% python3 -q
>>> import numpy as np
>>> np.set_printoptions(suppress=True, linewidth=100)
>>> rnd = lambda a: np.round(a, 3) + 0
>>> J = np.loadtxt("out8.csv", delimiter=",")
>>> print(J)
[[-0.446 -0.319 -0.149  0.178]
 [ 0.744  0.578  0.291 -0.345]
 [-0.856 -0.706 -0.38   0.446]
 [ 0.159  0.11   0.05  -0.06 ]
 [ 0.446  0.319  0.149 -0.178]
 [-0.922 -0.8   -0.462  0.537]
 [-0.894 -0.757 -0.422  0.493]
 [ 0.943  0.837  0.501 -0.578]
 [ 0.     0.     0.     0.   ]
 [-0.991 -0.954 -0.691  0.77 ]
 [ 0.     0.     0.     0.   ]
 [ 0.922  0.8    0.462 -0.537]
 [-0.958 -0.867 -0.537  0.617]
 [-0.808 -0.647 -0.336  0.397]
 [ 0.943  0.837  0.501 -0.578]
 [-0.808 -0.647 -0.336  0.397]
 [ 0.446  0.319  0.149 -0.178]
 [ 0.984  0.929  0.635 -0.716]
 [-0.894 -0.757 -0.422  0.493]
 [-0.159 -0.11  -0.05   0.06 ]
 [-0.808 -0.647 -0.336  0.397]
 [-0.808 -0.647 -0.336  0.397]
 [ 0.984  0.929  0.635 -0.716]
 [ 0.159  0.11   0.05  -0.06 ]
 [-0.565 -0.414 -0.197  0.235]
 [-0.744 -0.578 -0.291  0.345]
 [ 0.31   0.217  0.1   -0.119]
 [-0.894 -0.757 -0.422  0.493]
 [ 0.744  0.578  0.291 -0.345]
 [-0.744 -0.578 -0.291  0.345]
 [-0.995 -0.97  -0.74   0.814]
 [-0.664 -0.501 -0.245  0.291]
 [ 0.31   0.217  0.1   -0.119]
 [-0.565 -0.414 -0.197  0.235]
 [ 0.     0.     0.     0.   ]
 [ 0.664  0.501  0.245 -0.291]
 [-0.958 -0.867 -0.537  0.617]
 [-0.856 -0.706 -0.38   0.446]
 [ 0.894  0.757  0.422 -0.493]
 [-0.978 -0.912 -0.604  0.686]
 [-0.744 -0.578 -0.291  0.345]]
>>> # rows 8 and 10 are equal
>>> C2 = np.cov(J, rowvar=False)
>>> np.argsort(-J.std(axis=0).round(6), kind="stable")
array([0, 1, 3, 2])
>>> rnd(np.linalg.eigvalsh(C2)[::-1])
array([1.212, 0.009, 0.   , 0.   ])
>>> rnd(C2)
array([[ 0.522,  0.445,  0.26 , -0.301],
       [ 0.445,  0.382,  0.226, -0.261],
       [ 0.26 ,  0.226,  0.137, -0.157],
       [-0.301, -0.261, -0.157,  0.181]])
>>> np.median(J, axis=0)
array([-0.565, -0.414, -0.197,  0.235])
>>> W0 = np.loadtxt("m.csv", delimiter=",")
>>> W0
array([[ 0.2  , -1.212,  0.9  , -0.3  ,  0.1  ],
       [-0.5  ,  1.567,  1.1  ,  0.4  ,  0.5  ],
       [-0.5  , -0.453,  0.4  , -0.1  , -1.3  ],
       [ 0.9  ,  1.553,  0.3  ,  0.4  , -0.7  ],
       [ 0.3  ,  2.463, -0.4  ,  0.6  , -0.9  ],
       [-1.2  , -2.377, -1.3  , -0.6  ,  0.3  ],
       [ 1.3  , -8.436,  0.8  , -2.1  ,  0.3  ],
       [ 0.7  ,  4.399,  2.3  ,  1.1  ,  0.   ],
       [-1.2  ,  3.609, -1.   ,  0.9  , -0.7  ],
       [-0.7  ,  5.157, -0.8  ,  1.3  ,  0.8  ],
       [-0.5  ,  0.394,  0.4  ,  0.1  ,  2.2  ],
       [-1.3  , -1.44 , -0.4  , -0.4  , -0.2  ],
       [-0.1  , -0.728,  0.   , -0.2  , -0.5  ],
       [ 0.   , -5.648,  0.7  , -1.4  , -0.2  ],
       [ 0.3  ,  4.391,  0.8  ,  1.1  ,  0.2  ],
       [-1.8  ,  4.871,  1.4  ,  1.2  ,  1.6  ],
       [ 0.   ,  6.795,  0.4  ,  1.7  ,  0.4  ],
       [-1.1  ,  5.636,  0.8  ,  1.4  ,  1.   ],
       [ 1.2  , -3.196,  0.   , -0.8  , -0.9  ],
       [ 1.   , -0.868, -0.3  , -0.2  , -0.7  ],
       [-0.3  ,  9.228,  0.1  ,  2.3  , -1.4  ],
       [-0.5  ,  4.407, -0.5  ,  1.1  ,  1.1  ],
       [ 2.6  ,  4.823, -0.5  ,  1.2  , -1.   ],
       [ 0.7  ,  3.705,  0.   ,  0.9  ,  0.4  ],
       [-0.8  ,  0.043,  0.2  ,  0.   , -0.8  ],
       [-1.7  ,  0.451,  0.7  ,  0.1  , -0.8  ],
       [-0.2  ,  0.047, -1.3  ,  0.   , -1.   ],
       [-0.1  ,  2.45 ,  0.6  ,  0.6  ,  1.3  ],
       [-0.3  ,  4.342,  0.5  ,  1.1  , -1.3  ]])
>>> W2 = W0[[4, 23]].astype(float)
>>> for _ in range(5):
...     labels = np.linalg.norm(W0[:, None] - W2, axis=-1).argmin(axis=1)
...     W2 = np.array([W0[labels == j].mean(axis=0) for j in range(2)])
... 
>>> print(labels)
[0 0 0 0 1 0 0 1 1 1 0 0 0 0 1 1 1 1 0 0 1 1 1 1 0 0 0 1 1]
>>> rnd(W2[1] - W2[0])
array([0.047, 6.088, 0.118, 1.519, 0.354])
>>> feats = np.load("arr.npy")
>>> rnd(feats)
array([[ 0.838,  0.162, -0.27 , -0.162,  0.378,  0.054, -0.162],
       [ 0.162,  0.838,  0.27 ,  0.162, -0.378, -0.054,  0.162],
       [-0.27 ,  0.27 ,  0.55 , -0.27 ,  0.631,  0.09 , -0.27 ],
       [-0.162,  0.162, -0.27 ,  0.838,  0.378,  0.054, -0.162],
       [ 0.378, -0.378,  0.631,  0.378,  0.117, -0.126,  0.378],
       [ 0.054, -0.054,  0.09 ,  0.054, -0.126,  0.982,  0.054],
       [-0.162,  0.162, -0.27 , -0.162,  0.378,  0.054,  0.838]])
>>> # symmetric, so the eigenvalues are real
>>> theta = np.radians(72)
>>> R = np.eye(7)
>>> R[5, 5] = R[4, 4] = np.cos(theta)
>>> R[5, 4], R[4, 5] = -np.sin(theta), np.sin(theta)
>>> rnd(R)
array([[ 1.   ,  0.   ,  0.   ,  0.   ,  0.   ,  0.   ,  0.   ],
       [ 0.   ,  1.   ,  0.   ,  0.   ,  0.   ,  0.   ,  0.   ],
       [ 0.   ,  0.   ,  1.   ,  0.   ,  0.   ,  0.   ,  0.   ],
       [ 0.   ,  0.   ,  0.   ,  1.   ,  0.   ,  0.   ,  0.   ],
       [ 0.   ,  0.   ,  0.   ,  0.   ,  0.309,  0.951,  0.   ],
       [ 0.   ,  0.   ,  0.   ,  0.   , -0.951,  0.309,  0.   ],
       [ 0.   ,  0.   ,  0.   ,  0.   ,  0.   ,  0.   ,  1.   ]])
>>> A2 = feats @ R.T
>>> rnd(A2)
array([[ 0.838,  0.162, -0.27 , -0.162,  0.168, -0.343, -0.162],
       [ 0.162,  0.838,  0.27 ,  0.162, -0.168,  0.343,  0.162],
       [-0.27 ,  0.27 ,  0.55 , -0.27 ,  0.281, -0.572, -0.27 ],
       [-0.162,  0.162, -0.27 ,  0.838,  0.168, -0.343, -0.162],
       [ 0.378, -0.378,  0.631,  0.378, -0.084, -0.15 ,  0.378],
       [ 0.054, -0.054,  0.09 ,  0.054,  0.895,  0.423,  0.054],
       [-0.162,  0.162, -0.27 , -0.162,  0.168, -0.343,  0.838]])
>>> rnd(np.linalg.svd(feats, compute_uv=False)), rnd(np.linalg.svd(A2, compute_uv=False))
(array([1., 1., 1., 1., 1., 1., 1.]), array([1., 1., 1., 1., 1., 1., 1.]))
>>> np.allclose(np.linalg.norm(feats, axis=1), np.linalg.norm(A2, axis=1))
True
>>> rnd(np.linalg.det(R)), rnd(np.trace(R))
(np.float64(1.0), np.float64(5.618))
>>> rnd(np.abs(A2 - feats).max(axis=0))
array([0.   , 0.   , 0.   , 0.   , 1.021, 0.662, 0.   ])
